% ipython --no-banner

In [1]: import numpy as np

In [2]: np.set_printoptions(precision=2, suppress=True, linewidth=160)

In [3]: W0 = np.load("m.npy")

In [4]: print(W0)
[[ 0.03 -6.89 -7.25]
 [-3.7   4.23 -8.27]
 [ 6.11  5.06  6.09]
 [-3.53 -9.13  2.04]
 [-4.1   6.14 -6.74]
 [ 1.57  9.74 -1.65]
 [ 5.23  8.38 -1.57]
 [-3.32 -2.94 -8.96]
 [-3.8  -3.09  8.72]
 [ 8.95 -3.56 -2.67]
 [-3.    1.56  9.41]
 [-0.95 -1.62  9.82]
 [-1.72 -7.38 -6.52]
 [ 9.79  1.49  1.38]
 [-1.72 -9.11 -3.74]
 [ 3.82  9.11 -1.53]
 [-7.52  6.59  0.  ]
 [-2.97  3.07  9.04]
 [ 4.62  1.38 -8.76]
 [-7.92  0.56  6.07]
 [ 8.46  3.9   3.62]
 [-5.47  8.16  1.88]
 [-8.84 -4.5   1.26]
 [ 9.85 -0.13  1.72]
 [-9.02  3.66 -2.28]
 [ 9.99 -0.26 -0.47]
 [ 3.57  2.76 -8.92]
 [ 5.12 -6.02 -6.13]
 [ 4.62 -8.57 -2.28]]

In [5]: x = np.array([0, 2, 2])

In [6]: print(W0 @ np.eye(3)[0])
[ 0.03 -3.7   6.11 -3.53 -4.1   1.57  5.23 -3.32 -3.8   8.95 -3.   -0.95 -1.72  9.79 -1.72  3.82 -7.52 -2.97  4.62 -7.92  8.46 -5.47 -8.84  9.85 -9.02  9.99
  3.57  5.12  4.62]

In [7]: print(np.linalg.norm(W0 @ x) <= np.linalg.norm(W0, 2) * np.linalg.norm(x) + 1e-9)
True

In [8]: print(np.sign((W0 @ x).round(6)))
[-1. -1.  1. -1. -1.  1.  1. -1.  1. -1.  1.  1. -1.  1. -1.  1.  1.  1. -1.  1.  1.  1. -1.  1.  1. -1. -1. -1. -1.]

In [9]: print((W0 @ x).argmax())
17

In [10]: cov = np.cov(W0, rowvar=False)

In [11]: print(np.round(np.corrcoef(W0[:, 2], W0[:, 0])[0, 1], 2))
-0.1

In [12]: print(np.linalg.eigvalsh(cov)[::-1])
[39.47 34.82 28.47]

In [13]: out = np.c_[W0[:, :2] @ np.array([[0, 0], [3, 1]]), np.array([2, 0, 3, 1, 0, 2, 3, 3, 1, 2, 1, 2, 0, 3, 1, 1, 2, 2, 3, 0, 1, 1, 2, 3, 1, 1, 0, 3, 3])]

In [14]: print(out)
[[-20.67  -6.89   2.  ]
 [ 12.69   4.23   0.  ]
 [ 15.18   5.06   3.  ]
 [-27.39  -9.13   1.  ]
 [ 18.42   6.14   0.  ]
 [ 29.22   9.74   2.  ]
 [ 25.14   8.38   3.  ]
 [ -8.82  -2.94   3.  ]
 [ -9.27  -3.09   1.  ]
 [-10.68  -3.56   2.  ]
 [  4.68   1.56   1.  ]
 [ -4.86  -1.62   2.  ]
 [-22.14  -7.38   0.  ]
 [  4.47   1.49   3.  ]
 [-27.33  -9.11   1.  ]
 [ 27.33   9.11   1.  ]
 [ 19.77   6.59   2.  ]
 [  9.21   3.07   2.  ]
 [  4.14   1.38   3.  ]
 [  1.68   0.56   0.  ]
 [ 11.7    3.9    1.  ]
 [ 24.48   8.16   1.  ]
 [-13.5   -4.5    2.  ]
 [ -0.39  -0.13   3.  ]
 [ 10.98   3.66   1.  ]
 [ -0.78  -0.26   1.  ]
 [  8.28   2.76   0.  ]
 [-18.06  -6.02   3.  ]
 [-25.71  -8.57   3.  ]]

In [15]: print(np.round(np.linalg.norm(out - W0 @ np.linalg.lstsq(W0, out)[0], axis=0), 2) + 0)
[0.   0.   9.92]
